$ python3 -q
>>> import numpy as np
>>> import numpy.linalg as la
>>> np.set_printoptions(suppress=True, linewidth=100)
>>> u = np.array([0, -1, 2, 0, -2, 2])
>>> r1 = np.array([-1, -1, 1, -1, -1, -1, 2, 2, 1, 2, 1])
>>> J = np.outer(u, r1)
>>> J
array([[ 0,  0,  0,  0,  0,  0,  0,  0,  0,  0,  0],
       [ 1,  1, -1,  1,  1,  1, -2, -2, -1, -2, -1],
       [-2, -2,  2, -2, -2, -2,  4,  4,  2,  4,  2],
       [ 0,  0,  0,  0,  0,  0,  0,  0,  0,  0,  0],
       [ 2,  2, -2,  2,  2,  2, -4, -4, -2, -4, -2],
       [-2, -2,  2, -2, -2, -2,  4,  4,  2,  4,  2]])
>>> rank = la.matrix_rank(J)
>>> rank
np.int64(1)
>>> ns = la.svd(J)[2][rank:].T
>>> np.allclose(J @ ns, 0)
True
>>> ns.shape
(11, 10)
>>> [int(la.matrix_rank(J[:i])) for i in range(1, len(J) + 1)]
[0, 1, 1, 1, 1, 1]
>>> la.matrix_rank(J.T @ J), la.matrix_rank(J @ J.T)
(np.int64(1), np.int64(1))
>>> arr = np.load("layer14.npy")
>>> arr
array([[1, 1, 1, 1],
       [2, 0, 2, 0],
       [1, 1, 1, 1],
       [2, 0, 2, 0]])
>>> # row 2 repeats row 0
>>> rank = la.matrix_rank(arr)
>>> rank
np.int64(2)
>>> ns = la.svd(arr)[2][rank:].T
>>> ns.shape
(4, 2)
>>> np.allclose(arr @ ns, 0)
True
>>> [int(la.matrix_rank(arr[:i])) for i in range(1, len(arr) + 1)]
[1, 2, 2, 2]
>>> [int(la.matrix_rank(arr[:, :j + 1])) for j in range(4)]
[1, 2, 2, 2]
>>> ang = np.radians(180)
>>> Rm = np.eye(4)
>>> Rm[2, 2] = Rm[0, 0] = np.cos(ang)
>>> Rm[2, 0], Rm[0, 2] = -np.sin(ang), np.sin(ang)
>>> Rm.round(2) + 0
array([[-1.,  0.,  0.,  0.],
       [ 0.,  1.,  0.,  0.],
       [ 0.,  0., -1.,  0.],
       [ 0.,  0.,  0.,  1.]])
>>> other = arr @ Rm.T
>>> np.abs(other - arr).max(axis=0)
array([4., 0., 4., 0.])
>>> np.allclose(arr @ arr.T, other @ other.T)
True
>>> round(la.det(Rm), 2), np.trace(Rm)
(np.float64(1.0), np.float64(0.0))
>>> hat = np.triu(np.array([[-1, 1, 1, 1], [1, 1, -2, -2], [-1, -1, 1, 0], [0, -2, -2, 1]]), 1) + np.eye(4)
>>> other = hat @ arr @ la.inv(hat)
>>> np.round(np.poly(other), 2) + 0
array([ 1., -2., -8.,  0.,  0.])
>>> hat @ arr - arr @ hat
array([[ 5.,  0.,  6.,  2.],
       [-6., -4., -8., -4.],
       [ 0., -1.,  1.,  1.],
       [ 0., -2., -2., -2.]])
>>> round(la.det(other), 2)
np.float64(-0.0)
>>> rng = np.random.default_rng(6)
>>> idx = rng.permutation(4)
>>> idx
array([0, 3, 1, 2])
>>> other = arr[idx][:, idx]
>>> round(float(la.det(other)), 2), round(float(la.det(arr[idx])), 2)
(0.0, 0.0)
>>> np.round(np.sort(np.abs(la.eigvals(other))), 2) + 0
array([0., 0., 2., 4.])
>>> np.diag(other)
array([1, 0, 0, 1])
>>> (arr - arr.T) / 2
array([[ 0. , -0.5,  0. , -0.5],
       [ 0.5,  0. ,  0.5,  0. ],
       [ 0. , -0.5,  0. , -0.5],
       [ 0.5,  0. ,  0.5,  0. ]])
>>> np.trace(arr)
np.int64(2)
>>> ang = np.sort(rng.uniform(-2, 2, 13))
>>> W0 = np.c_[ang, ang ** 2, ang ** 3] @ np.array([[0, 3, 3, 4], [0, 0, 4, 3], [4, 1, 4, 2]])
>>> W0.round(2)
array([[-30.32, -13.47, -20.78, -11.44],
       [-23.06, -11.14, -15.58,  -9.06],
       [-13.72,  -7.95,  -9.15,  -6.07],
       [ -1.26,  -2.36,  -1.45,  -1.96],
       [ -0.57,  -1.71,  -1.05,  -1.56],
       [ -0.51,  -1.63,  -1.  ,  -1.51],
       [  0.6 ,   1.74,   3.32,   3.27],
       [  1.36,   2.43,   5.39,   4.93],
       [  1.49,   2.53,   5.72,   5.18],
       [  8.95,   6.16,  19.72,  14.84],
       [ 10.99,   6.95,  23.04,  16.99],
       [ 28.09,  12.77,  48.51,  32.71],
       [ 29.65,  13.26,  50.71,  34.03]])
>>> np.allclose(J[:-1].T @ la.lstsq(J[:-1].T, J[-1])[0], J[-1])
True
>>> round(float(np.trace(la.pinv(J) @ J)), 2)
1.0
>>> np.unique(J.round(6), axis=0).shape
(4, 11)
>>> np.argsort(-la.norm(W0, axis=0).round(6), kind="stable")[:3]
array([2, 0, 3])
>>> la.matrix_rank(W0, rtol=0.1)
np.int64(2)
>>> Z = W0[[1, 12]].astype(float)
>>> for _ in range(6):
...     idx = la.norm(W0[:, None] - Z, axis=-1).argmin(axis=1)
...     Z = np.array([W0[idx == j].mean(axis=0) for j in range(2)])
... 
>>> idx
array([0, 0, 0, 0, 0, 0, 0, 0, 0, 1, 1, 1, 1])
>>> np.round(Z[1] - Z[0], 2)
array([26.76, 13.29, 39.34, 26.67])
>>> D = la.norm(W0[:, None] - W0[None], axis=-1)
>>> D[11].round(6).argsort(kind="stable")[:4]
array([11, 12, 10,  9])
>>> la.matrix_rank(D ** 2)
np.int64(5)
>>> mat = np.loadtxt("mat.csv", delimiter=",")
>>> mat
array([[  0.5 ,   3.41,  -3.68,  -0.04,   0.46,  -2.8 ,   3.96,  -0.23,  -0.21,   2.08],
       [ -0.61,  -0.05,   0.25,  -0.13,   0.22,   0.17,  -0.35,   0.  ,   0.12,  -0.42],
       [  0.44,  -6.3 ,   6.49,   0.22,  -1.35,   5.42,  -6.03,   0.09,   0.3 ,  -4.02],
       [ -0.32,  -1.02,   0.37,   0.28,   0.32,   0.58,  -1.16,  -0.33,   0.23,   0.1 ],
       [  0.17,   3.8 ,  -3.98,  -0.15,   1.13,  -3.07,   4.21,  -0.41,  -0.01,   2.62],
       [  0.19,  -8.07,   8.35,   0.22,  -1.62,   6.13,  -8.32,   0.35,   0.16,  -4.68],
       [ -0.26,  -3.69,   3.03,  -0.07,  -0.95,   3.05,  -3.64,  -0.3 ,   0.13,  -2.32],
       [  0.4 ,   9.73, -10.59,   0.1 ,   1.72,  -8.48,   9.56,   0.13,  -0.45,   5.68],
       [  0.17,  -2.56,   3.11,   0.03,  -0.54,   2.12,  -2.48,  -0.13,  -0.3 ,  -1.76],
       [  0.1 ,  -6.74,   6.43,  -0.14,  -0.93,   5.42,  -7.07,   0.07,   0.33,  -4.23],
       [  0.01,  -2.21,   1.92,   0.13,  -0.29,   1.27,  -1.49,  -0.03,   0.27,  -0.89],
       [ -0.72,   2.12,  -2.56,  -0.1 ,   0.95,  -2.56,   2.39,   0.29,   0.09,   2.05],
       [ -0.31,  -6.37,   6.05,   0.02,  -1.08,   4.77,  -6.17,   0.  ,   0.53,  -3.68]])
>>> [round(float(x), 2) for x in la.svd(mat, compute_uv=False)[:3]]
[37.62, 1.85, 1.24]
>>> la.cond(mat) > 100
np.True_
>>> round(float(la.norm(mat, 2) / la.norm(mat)), 2)
1.0
>>> round(np.log10(la.cond(mat)))
2
>>> u = np.array([-2, 2])
>>> np.round(np.cross(mat[5, :3], mat[10, :3]), 2)
array([ 2.96, -0.28, -0.34])
>>> idx = rng.permutation(10)
>>> other = mat[:, idx] * rng.choice([-1, 1], 10)
>>> other
array([[ -3.68,   3.41,  -0.04,   2.8 ,   0.5 ,  -2.08,  -0.21,  -3.96,   0.46,  -0.23],
       [  0.25,  -0.05,  -0.13,  -0.17,  -0.61,   0.42,   0.12,   0.35,   0.22,   0.  ],
       [  6.49,  -6.3 ,   0.22,  -5.42,   0.44,   4.02,   0.3 ,   6.03,  -1.35,   0.09],
       [  0.37,  -1.02,   0.28,  -0.58,  -0.32,  -0.1 ,   0.23,   1.16,   0.32,  -0.33],
       [ -3.98,   3.8 ,  -0.15,   3.07,   0.17,  -2.62,  -0.01,  -4.21,   1.13,  -0.41],
       [  8.35,  -8.07,   0.22,  -6.13,   0.19,   4.68,   0.16,   8.32,  -1.62,   0.35],
       [  3.03,  -3.69,  -0.07,  -3.05,  -0.26,   2.32,   0.13,   3.64,  -0.95,  -0.3 ],
       [-10.59,   9.73,   0.1 ,   8.48,   0.4 ,  -5.68,  -0.45,  -9.56,   1.72,   0.13],
       [  3.11,  -2.56,   0.03,  -2.12,   0.17,   1.76,  -0.3 ,   2.48,  -0.54,  -0.13],
       [  6.43,  -6.74,  -0.14,  -5.42,   0.1 ,   4.23,   0.33,   7.07,  -0.93,   0.07],
       [  1.92,  -2.21,   0.13,  -1.27,   0.01,   0.89,   0.27,   1.49,  -0.29,  -0.03],
       [ -2.56,   2.12,  -0.1 ,   2.56,  -0.72,  -2.05,   0.09,  -2.39,   0.95,   0.29],
       [  6.05,  -6.37,   0.02,  -4.77,  -0.31,   3.68,   0.53,   6.17,  -1.08,   0.  ]])
>>> Uu, _, Vt = la.svd(mat.T @ other)
>>> np.round(Uu @ Vt, 2) + 0
array([[ 0.,  0.,  0.,  0.,  1.,  0.,  0.,  0.,  0.,  0.],
       [ 0.,  1.,  0.,  0.,  0.,  0.,  0.,  0.,  0.,  0.],
       [ 1.,  0.,  0.,  0.,  0.,  0.,  0.,  0.,  0.,  0.],
       [ 0.,  0.,  1.,  0.,  0.,  0.,  0.,  0.,  0.,  0.],
       [ 0.,  0.,  0.,  0.,  0.,  0.,  0.,  0.,  1.,  0.],
       [ 0.,  0.,  0., -1.,  0.,  0.,  0.,  0.,  0.,  0.],
       [ 0.,  0.,  0.,  0.,  0.,  0.,  0., -1.,  0.,  0.],
       [ 0.,  0.,  0.,  0.,  0.,  0.,  0.,  0.,  0.,  1.],
       [ 0.,  0.,  0.,  0.,  0.,  0.,  1.,  0.,  0.,  0.],
       [ 0.,  0.,  0.,  0.,  0., -1.,  0.,  0.,  0.,  0.]])
>>> np.round(la.lstsq(mat, other)[0], 2) + 0
array([[ 0.,  0.,  0.,  0.,  1.,  0.,  0.,  0.,  0.,  0.],
       [ 0.,  1.,  0.,  0.,  0.,  0.,  0.,  0.,  0.,  0.],
       [ 1.,  0.,  0.,  0.,  0.,  0.,  0.,  0.,  0.,  0.],
       [ 0.,  0.,  1.,  0.,  0.,  0.,  0.,  0.,  0.,  0.],
       [ 0.,  0.,  0.,  0.,  0.,  0.,  0.,  0.,  1.,  0.],
       [ 0.,  0.,  0., -1.,  0.,  0.,  0.,  0.,  0.,  0.],
       [ 0.,  0.,  0.,  0.,  0.,  0.,  0., -1.,  0.,  0.],
       [ 0.,  0.,  0.,  0.,  0.,  0.,  0.,  0.,  0.,  1.],
       [ 0.,  0.,  0.,  0.,  0.,  0.,  1.,  0.,  0.,  0.],
       [ 0.,  0.,  0.,  0.,  0., -1.,  0.,  0.,  0.,  0.]])
>>> x0 = np.array([4, -1, -1, -1, -1, 0, 2, -3, -5, 5])
>>> target = mat @ x0
>>> np.round(la.lstsq(mat, target)[0], 2) + 0
array([ 4., -1., -1., -1., -1.,  0.,  2., -3., -5.,  5.])
>>> np.round(la.pinv(mat) @ mat, 2) + 0
array([[1., 0., 0., 0., 0., 0., 0., 0., 0., 0.],
       [0., 1., 0., 0., 0., 0., 0., 0., 0., 0.],
       [0., 0., 1., 0., 0., 0., 0., 0., 0., 0.],
       [0., 0., 0., 1., 0., 0., 0., 0., 0., 0.],
       [0., 0., 0., 0., 1., 0., 0., 0., 0., 0.],
       [0., 0., 0., 0., 0., 1., 0., 0., 0., 0.],
       [0., 0., 0., 0., 0., 0., 1., 0., 0., 0.],
       [0., 0., 0., 0., 0., 0., 0., 1., 0., 0.],
       [0., 0., 0., 0., 0., 0., 0., 0., 1., 0.],
       [0., 0., 0., 0., 0., 0., 0., 0., 0., 1.]])
>>> target = target + 0.3 * rng.normal(size=13)
>>> target.round(2)
array([ 21.99,  -6.61, -31.75,  -3.1 ,  22.42, -39.65, -17.87,  50.11, -11.17, -35.1 ,  -8.25,
        10.75, -33.41])
>>> coef, *_ = la.lstsq(mat, target)
>>> np.round(la.norm(target - mat @ coef), 2)
np.float64(0.27)
>>> coef.round()
array([ 4., -1., -1., -2., -1., -0.,  2., -3., -6.,  6.])
>>> other = np.array([[-2, 3], [2, 1], [-1, 2], [0, 3], [-3, -1]])
>>> F = np.block([[np.zeros((5, 5)), other], [other.T, np.zeros((2, 2))]])
>>> F
array([[ 0.,  0.,  0.,  0.,  0., -2.,  3.],
       [ 0.,  0.,  0.,  0.,  0.,  2.,  1.],
       [ 0.,  0.,  0.,  0.,  0., -1.,  2.],
       [ 0.,  0.,  0.,  0.,  0.,  0.,  3.],
       [ 0.,  0.,  0.,  0.,  0., -3., -1.],
       [-2.,  2., -1.,  0., -3.,  0.,  0.],
       [ 3.,  1.,  2.,  3., -1.,  0.,  0.]])
>>> ev, evecs = la.eigh(F)
>>> np.round(la.eigvalsh(F @ F), 2) + 0
array([ 0.  ,  0.  ,  0.  , 16.76, 16.76, 25.24, 25.24])
>>> np.round(la.eigvalsh(F + -1 * np.eye(7)), 2)
array([-6.02, -5.09, -1.  , -1.  , -1.  ,  3.09,  4.02])
>>> (ev > 1e-8).sum(), (ev < -1e-8).sum()
(np.int64(2), np.int64(2))
>>> np.unique(ev.round(6) + 0, return_counts=True)[1]
array([1, 1, 3, 1, 1])
>>> np.round(evecs.T @ F @ evecs, 2) + 0
array([[-5.02,  0.  ,  0.  ,  0.  ,  0.  ,  0.  ,  0.  ],
       [ 0.  , -4.09,  0.  ,  0.  ,  0.  ,  0.  ,  0.  ],
       [ 0.  ,  0.  ,  0.  ,  0.  ,  0.  ,  0.  ,  0.  ],
       [ 0.  ,  0.  ,  0.  ,  0.  ,  0.  ,  0.  ,  0.  ],
       [ 0.  ,  0.  ,  0.  ,  0.  ,  0.  ,  0.  ,  0.  ],
       [ 0.  ,  0.  ,  0.  ,  0.  ,  0.  ,  4.09,  0.  ],
       [ 0.  ,  0.  ,  0.  ,  0.  ,  0.  ,  0.  ,  5.02]])
>>> np.round(evecs @ np.diag(ev) @ evecs.T, 2) + 0
array([[ 0.,  0.,  0.,  0.,  0., -2.,  3.],
       [ 0.,  0.,  0.,  0.,  0.,  2.,  1.],
       [ 0.,  0.,  0.,  0.,  0., -1.,  2.],
       [ 0.,  0.,  0.,  0.,  0.,  0.,  3.],
       [ 0.,  0.,  0.,  0.,  0., -3., -1.],
       [-2.,  2., -1.,  0., -3.,  0.,  0.],
       [ 3.,  1.,  2.,  3., -1.,  0.,  0.]])
>>> np.round(la.svd(F, compute_uv=False), 2) + 0
array([5.02, 5.02, 4.09, 4.09, 0.  , 0.  , 0.  ])
>>> rank = la.matrix_rank(F)
>>> rank
np.int64(4)
>>> ns = la.svd(F)[2][rank:].T
>>> ns.shape
(7, 3)
>>> np.allclose(F @ ns, 0)
True
>>> np.round(ns @ ns.T, 2) + 0
array([[ 0.48,  0.07, -0.32, -0.34, -0.16,  0.  ,  0.  ],
       [ 0.07,  0.7 ,  0.01, -0.17,  0.42,  0.  ,  0.  ],
       [-0.32,  0.01,  0.8 , -0.23, -0.05,  0.  ,  0.  ],
       [-0.34, -0.17, -0.23,  0.62,  0.19,  0.  ,  0.  ],
       [-0.16,  0.42, -0.05,  0.19,  0.4 ,  0.  ,  0.  ],
       [ 0.  ,  0.  ,  0.  ,  0.  ,  0.  ,  0.  ,  0.  ],
       [ 0.  ,  0.  ,  0.  ,  0.  ,  0.  ,  0.  ,  0.  ]])
>>> Uu, sv, Vt = la.svd(F)
>>> evecs = Vt[:(sv > 1e-8).sum()]
>>> x0 = F[3] + 2 * F[2] + rng.integers(2) * np.eye(7)[1]
>>> x0
array([ 0.,  1.,  0.,  0.,  0., -2.,  7.])
>>> round(float(la.norm(x0 - evecs.T @ evecs @ x0)), 2)
0.84
>>> np.round(np.diag(evecs.T @ evecs), 2)
array([0.52, 0.3 , 0.2 , 0.38, 0.6 , 1.  , 1.  ])
>>> la.matrix_rank(np.vstack([F, x0]))
np.int64(5)
>>> ang = np.radians(45)
>>> Rm = np.eye(7)
>>> Rm[0, 0] = Rm[5, 5] = np.cos(ang)
>>> Rm[0, 5], Rm[5, 0] = -np.sin(ang), np.sin(ang)
>>> Rm.round(2)
array([[ 0.71,  0.  ,  0.  ,  0.  ,  0.  , -0.71,  0.  ],
       [ 0.  ,  1.  ,  0.  ,  0.  ,  0.  ,  0.  ,  0.  ],
       [ 0.  ,  0.  ,  1.  ,  0.  ,  0.  ,  0.  ,  0.  ],
       [ 0.  ,  0.  ,  0.  ,  1.  ,  0.  ,  0.  ,  0.  ],
       [ 0.  ,  0.  ,  0.  ,  0.  ,  1.  ,  0.  ,  0.  ],
       [ 0.71,  0.  ,  0.  ,  0.  ,  0.  ,  0.71,  0.  ],
       [ 0.  ,  0.  ,  0.  ,  0.  ,  0.  ,  0.  ,  1.  ]])
>>> other = F @ Rm.T
>>> other.round(2)
array([[ 1.41,  0.  ,  0.  ,  0.  ,  0.  , -1.41,  3.  ],
       [-1.41,  0.  ,  0.  ,  0.  ,  0.  ,  1.41,  1.  ],
       [ 0.71,  0.  ,  0.  ,  0.  ,  0.  , -0.71,  2.  ],
       [ 0.  ,  0.  ,  0.  ,  0.  ,  0.  ,  0.  ,  3.  ],
       [ 2.12,  0.  ,  0.  ,  0.  ,  0.  , -2.12, -1.  ],
       [-1.41,  2.  , -1.  ,  0.  , -3.  , -1.41,  0.  ],
       [ 2.12,  1.  ,  2.  ,  3.  , -1.  ,  2.12,  0.  ]])
